>>> import numpy as np
>>> np.set_printoptions(precision=1, suppress=True, linewidth=100)
>>> tidy = lambda a: np.round(a, 1) + 0
>>> q, _ = np.linalg.qr(np.array([[-1.1, 0.6, 0.1], [-1.1, 0.5, -1.8], [0.9, 1.0, 0.9]]))
>>> E = q[:, :3]
>>> tidy(E)
array([[-0.6, -0.4,  0.7],
       [-0.6, -0.3, -0.7],
       [ 0.5, -0.9,  0. ]])
>>> # columns are unit length and at right angles
>>> B = E / np.sqrt((E ** 2).mean(axis=1, keepdims=True))
>>> tidy(np.linalg.norm(B, axis=1))
array([1.7, 1.7, 1.7])
>>> x0 = np.array([5, 5, 4])
>>> 3 - np.linalg.matrix_rank(E - np.eye(3), tol=1e-8)
np.int64(1)
>>> tidy(np.linalg.inv(E))
array([[-0.6, -0.6,  0.5],
       [-0.4, -0.3, -0.9],
       [ 0.7, -0.7,  0. ]])
>>> x0 = np.array([9, -8, 0])
>>> y = E @ x0
>>> tidy(y)
array([-2.4, -3. , 11.4])
>>> tidy(np.linalg.solve(E.T, E[2]))
array([0., 0., 1.])
>>> print(tidy(np.linalg.solve(E, E[:, 0])))
[1. 0. 0.]
>>> tidy(np.linalg.solve(E, 5 * y))
array([ 45., -40.,   0.])
>>> print(tidy(np.linalg.solve(E, y)))
[ 9. -8.  0.]
>>> tidy(np.linalg.solve(E, y + E[:, 1]))
array([ 9., -7.,  0.])
>>> K = np.loadtxt("x.csv", delimiter=",")
>>> K
array([[-3.,  0.,  0.,  0.],
       [ 0.,  0., -5., -4.],
       [ 0., -2.,  5.,  2.],
       [ 0., -7.,  5., -7.]])
>>> rng = np.random.default_rng(600)
>>> lab = rng.permutation(3)
>>> lab
array([0, 2, 1])
>>> B = E[lab][:, lab]
>>> tidy(B)
array([[-0.6,  0.7, -0.4],
       [ 0.5,  0. , -0.9],
       [-0.6, -0.7, -0.3]])
>>> np.allclose(B, E)
False
>>> tidy(np.diag(B))
array([-0.6,  0. , -0.3])
>>> tidy(K.mean(axis=0))
array([-0.8, -2.2,  1.2, -2.2])
>>> tidy(np.linalg.svd(K, compute_uv=False))
array([11.4,  8.2,  3. ,  0.4])
>>> np.abs(K).max()
np.float64(7.0)
>>> K.shape
(4, 4)
>>> np.count_nonzero(K)
np.int64(9)
>>> print(np.unravel_index(np.abs(K).argmax(), K.shape))
(np.int64(3), np.int64(1))
>>> vals, evecs = np.linalg.eig(K)
>>> print(tidy(np.sort(np.linalg.eigvals(np.linalg.inv(K)))))
[-2.1 -0.3 -0.1  0.1]
>>> tidy(np.sort(np.linalg.eigvals(K.T)))
array([-9.9, -3. , -0.5,  8.4])
>>> W0 = np.load("test12.npy")
>>> print(W0)
[[-0.6  4.7 -8.8]
 [ 1.2  8.6 -4.9]
 [ 8.  -2.3 -5.5]
 [-6.3  6.2 -4.7]
 [-8.2 -5.5 -1.3]
 [ 9.5  1.1  3. ]
 [ 6.8 -1.3  7.2]
 [-1.7 -4.3 -8.9]
 [-5.5  0.5 -8.3]
 [-7.2 -1.8 -6.7]
 [ 7.6  4.1  5.1]
 [-7.3 -6.2 -2.7]]
>>> Xc = W0 - W0.mean(axis=0)
>>> left, sigma, Vt = np.linalg.svd(Xc, full_matrices=False)
>>> np.linalg.matrix_rank(Xc)
np.int64(3)
>>> tidy(sigma)
array([26. , 16.4, 11.9])
>>> tidy(Vt[0] * np.sign(Vt[0, np.abs(Vt[0]).argmax()]))
array([0.8, 0.2, 0.5])
>>> np.abs(left[:, 0]).argmax()
np.int64(10)
>>> A = np.array([[0, 2, 1, 0, 0, 0, 1],
...     [0, -1, -1, -1, 0, 1, 0],
...     [0, -2, 0, 0, -1, 2, -2]])
>>> B = A + rng.integers(-2, 3, (3, 1)) @ rng.integers(-2, 3, (1, 7))
>>> print(B)
[[ 0  2  1  0  0  0  1]
 [-4 -5 -5 -1 -2  1 -4]
 [ 4  2  4  0  1  2  2]]
>>> print(B - A)
[[ 0  0  0  0  0  0  0]
 [-4 -4 -4  0 -2  0 -4]
 [ 4  4  4  0  2  0  4]]
>>> np.abs(B - A).sum(axis=1)
array([ 0, 18, 18])
>>> print(tidy(np.linalg.svd(B - A, compute_uv=False)))
[11.7  0.   0. ]
>>> A.sum(axis=0)
array([ 0, -1,  0, -1, -1,  3, -1])
>>> np.count_nonzero(A)
np.int64(11)
>>> A.sum(axis=1)
array([ 4, -2, -3])
>>> np.abs(A).max()
np.int64(2)
>>> print(np.unravel_index(np.abs(A).argmax(), A.shape))
(np.int64(0), np.int64(1))
>>> np.diff(A, axis=0)
array([[ 0, -3, -2, -1,  0,  1, -1],
       [ 0, -1,  1,  1, -1,  1, -2]])
>>> A.shape
(3, 7)
>>> tidy(np.linalg.svd(A, compute_uv=False))
array([4.3, 1.7, 1.3])
>>> left, sigma, Vt = np.linalg.svd(A, full_matrices=False)
>>> np.allclose(left * sigma @ Vt, A)
True
>>> tidy(np.abs(Vt[0]))
array([0. , 0.7, 0.2, 0.1, 0.2, 0.5, 0.5])
>>> (sigma > 1e-8).sum()
np.int64(3)
>>> left.shape, sigma.shape, Vt.shape
((3, 3), (3,), (3, 7))
>>> tidy(sigma)
array([4.3, 1.7, 1.3])
>>> np.abs(left[:, 0]).round(6).argmax()
np.int64(2)
>>> tidy(left.T @ A @ Vt.T)
array([[4.3, 0. , 0. ],
       [0. , 1.7, 0. ],
       [0. , 0. , 1.3]])
>>> tidy(np.cumsum(sigma ** 2) / np.sum(sigma ** 2))
array([0.8, 0.9, 1. ])
>>> tidy(sigma / sigma[0])
array([1. , 0.4, 0.3])
>>> tidy(Vt @ Vt.T)
array([[1., 0., 0.],
       [0., 1., 0.],
       [0., 0., 1.]])
